% python3 -q
>>> import numpy as np
>>> from numpy import linalg as LA
>>> np.set_printoptions(precision=2, suppress=True, linewidth=140)
>>> rnd = lambda a: np.round(a, 2) + 0
>>> A = np.load("mat.npy")
>>> A
array([[ 0., -2.,  0.],
       [-2.,  1., -2.],
       [ 0., -2.,  1.]])
>>> A2 = np.array([[0, -1, -2], [1, -2, 3], [3, -2, 3]])
>>> LA.matrix_rank(A @ A2)
np.int64(3)
>>> np.einsum("ik,kj->ji", A, A2)
array([[-2., -5.,  1.],
       [ 4.,  4.,  2.],
       [-6.,  1., -3.]])
>>> rnd(np.abs(LA.eigvals(A)).max())
np.float64(3.63)
>>> (A + A.T) / 2
array([[ 0., -2.,  0.],
       [-2.,  1., -2.],
       [ 0., -2.,  1.]])
>>> rnd(LA.det(A))
np.float64(-4.0)
>>> rnd(np.sort(np.abs(LA.eigvals(A))))
array([0.52, 2.14, 3.63])
>>> np.allclose(A @ A.T, A.T @ A)
True
>>> np.allclose(A, A.T)
True
>>> O = A.astype(float).copy()
>>> for j in range(3):
...     O[:, j] -= O[:, :j] @ (O[:, :j].T @ O[:, j])
...     O[:, j] /= LA.norm(O[:, j])
... 
>>> rnd(O.T @ O)
array([[1., 0., 0.],
       [0., 1., 0.],
       [0., 0., 1.]])
>>> r0 = np.array([0, 1, 0])
>>> A2 = A + np.outer(r0, np.eye(3)[1])
>>> rnd(LA.det(A2) / LA.det(A)), rnd(1 + LA.solve(A, r0)[1])
(np.float64(1.0), np.float64(1.0))
>>> LA.matrix_rank(A2 - A)
np.int64(1)
>>> W0 = np.maximum(np.array([[2, 1, 1, 3],
...     [1, 1, 1, 3],
...     [3, 0, 3, 0],
...     [3, 1, 2, 2],
...     [0, 0, 1, 1],
...     [3, 2, 3, 2],
...     [3, 1, 2, 3],
...     [2, 2, 0, 2],
...     [0, 1, 3, 2],
...     [0, 0, 1, 2],
...     [1, 1, 3, 2]]) @ np.array([[0, 2, -2, 1, -3, 3],
...     [-1, -2, 3, 1, 0, -2],
...     [-1, 2, 0, 0, 0, -2],
...     [-2, 0, -2, -3, -2, -2]]) + np.array([-2, 2, -1, -2, -2, -2]), 0)
>>> W0
array([[ 0,  6,  0,  0,  0,  0],
       [ 0,  4,  0,  0,  0,  0],
       [ 0, 14,  0,  1,  0,  1],
       [ 0, 10,  0,  0,  0,  0],
       [ 0,  4,  0,  0,  0,  0],
       [ 0, 10,  0,  0,  0,  0],
       [ 0, 10,  0,  0,  0,  0],
       [ 0,  2,  0,  0,  0,  0],
       [ 0,  6,  0,  0,  0,  0],
       [ 0,  4,  0,  0,  0,  0],
       [ 0,  8,  0,  0,  0,  0]])
>>> theta = np.radians(180)
>>> Rm = np.eye(6)
>>> Rm[0, 0] = Rm[4, 4] = np.cos(theta)
>>> Rm[0, 4], Rm[4, 0] = -np.sin(theta), np.sin(theta)
>>> rnd(Rm)
array([[-1.,  0.,  0.,  0.,  0.,  0.],
       [ 0.,  1.,  0.,  0.,  0.,  0.],
       [ 0.,  0.,  1.,  0.,  0.,  0.],
       [ 0.,  0.,  0.,  1.,  0.,  0.],
       [ 0.,  0.,  0.,  0., -1.,  0.],
       [ 0.,  0.,  0.,  0.,  0.,  1.]])
>>> A2 = W0 @ Rm.T
>>> A2
array([[ 0.,  6.,  0.,  0.,  0.,  0.],
       [ 0.,  4.,  0.,  0.,  0.,  0.],
       [ 0., 14.,  0.,  1.,  0.,  1.],
       [ 0., 10.,  0.,  0.,  0.,  0.],
       [ 0.,  4.,  0.,  0.,  0.,  0.],
       [ 0., 10.,  0.,  0.,  0.,  0.],
       [ 0., 10.,  0.,  0.,  0.,  0.],
       [ 0.,  2.,  0.,  0.,  0.,  0.],
       [ 0.,  6.,  0.,  0.,  0.,  0.],
       [ 0.,  4.,  0.,  0.,  0.,  0.],
       [ 0.,  8.,  0.,  0.,  0.,  0.]])
>>> np.allclose(LA.norm(W0, axis=1), LA.norm(A2, axis=1))
True
>>> rnd(LA.det(Rm)), np.trace(Rm)
(np.float64(1.0), np.float64(2.0))
>>> O, _ = LA.qr(np.array([[-0.8, 0.2, 1.7, 0.5],
...     [1.1, -0.6, 2.0, -1.8],
...     [-1.5, -1.2, 1.6, -0.9],
...     [1.0, -1.2, 0.7, 0.1]]))
>>> J = -2 * O
>>> rnd(J)
array([[ 0.71, -0.18, -1.47, -1.15],
       [-0.97,  0.61, -1.31,  0.98],
       [ 1.33,  1.4 ,  0.06,  0.53],
       [-0.89,  1.28,  0.36, -1.21]])
>>> A2 = LA.inv(J)
>>> rnd(LA.cond(J))
np.float64(1.0)
>>> np.allclose(A2, J.T)
False
>>> def softmax(z):
...     e = np.exp(z - z.max(axis=-1, keepdims=True))
...     return e / e.sum(axis=-1, keepdims=True)
... 
>>> rnd(softmax(J[1] + 5))
array([0.07, 0.36, 0.05, 0.52])
>>> rnd(softmax(10 * J[1]))
array([0.  , 0.03, 0.  , 0.97])
>>> S = J @ J.T / np.sqrt(4)
>>> softmax(S).round(6).argmax(axis=1)
array([0, 1, 2, 3])
>>> O, Rm = LA.qr(J)
>>> O.shape, Rm.shape
((4, 4), (4, 4))
>>> rnd(np.trace(O @ O.T))
np.float64(4.0)
>>> rnd(O @ Rm)
array([[ 0.71, -0.18, -1.47, -1.15],
       [-0.97,  0.61, -1.31,  0.98],
       [ 1.33,  1.4 ,  0.06,  0.53],
       [-0.89,  1.28,  0.36, -1.21]])
>>> rnd(O.T @ O)
array([[1., 0., 0., 0.],
       [0., 1., 0., 0.],
       [0., 0., 1., 0.],
       [0., 0., 0., 1.]])
>>> rnd(np.abs(np.diag(Rm)))
array([2., 2., 2., 2.])
>>> proj = np.triu(np.array([[5, 7, 3, 1], [7, 6, 3, 4], [3, 5, 9, 7], [7, 9, 1, 1]]), 1) + np.eye(4)
>>> A2 = proj @ J @ LA.inv(proj)
>>> rnd(np.poly(A2))
array([  1.  ,  -0.17,   0.  ,   0.68, -16.  ])
>>> LA.matrix_rank(A2)
np.int64(4)
